$ python -q
>>> import numpy as np
>>> from numpy import linalg as LA
>>> np.set_printoptions(suppress=True, linewidth=120)
>>> def tidy(a):
...     return np.round(a, 2) + 0
... 
>>> feats = np.diag(np.array([-2, -2, -2, -1])) + -2 * np.eye(4, k=1) + -2 * np.eye(4, k=-1)
>>> feats
array([[-2., -2.,  0.,  0.],
       [-2., -2., -2.,  0.],
       [ 0., -2., -2., -2.],
       [ 0.,  0., -2., -1.]])
>>> Q, Rm = LA.qr(feats)
>>> tidy(Q.T @ Q)
array([[1., 0., 0., 0.],
       [0., 1., 0., 0.],
       [0., 0., 1., 0.],
       [0., 0., 0., 1.]])
>>> np.allclose(Rm.T @ Rm, feats.T @ feats)
True
>>> tidy(Q @ Rm)
array([[-2., -2.,  0.,  0.],
       [-2., -2., -2.,  0.],
       [ 0., -2., -2., -2.],
       [ 0.,  0., -2., -1.]])
>>> tidy(abs(Rm[0, 0])), tidy(LA.norm(feats[:, 0]))
(np.float64(2.83), np.float64(2.83))
>>> Q.shape, Rm.shape
((4, 4), (4, 4))
>>> tidy(Rm)
array([[ 2.83,  2.83,  1.41,  0.  ],
       [ 0.  , -2.  , -2.  , -2.  ],
       [ 0.  ,  0.  ,  2.45,  0.82],
       [ 0.  ,  0.  ,  0.  , -0.58]])
>>> rng = np.random.default_rng(71)
>>> lab = rng.permutation(4)
>>> lab
array([2, 1, 0, 3])
>>> Y = feats[lab][:, lab]
>>> tidy(LA.det(Y)), tidy(LA.det(feats[lab]))
(np.float64(-8.0), np.float64(8.0))
>>> Y
array([[-2., -2.,  0., -2.],
       [-2., -2., -2.,  0.],
       [ 0., -2., -2.,  0.],
       [-2.,  0.,  0., -1.]])
>>> np.allclose(Y, feats)
False
>>> np.trace(Y)
np.float64(-7.0)
>>> np.diag(Y)
array([-2., -2., -2., -1.])
>>> tidy(np.sort(np.abs(LA.eigvals(Y))))
array([0.38, 1.42, 2.92, 5.13])
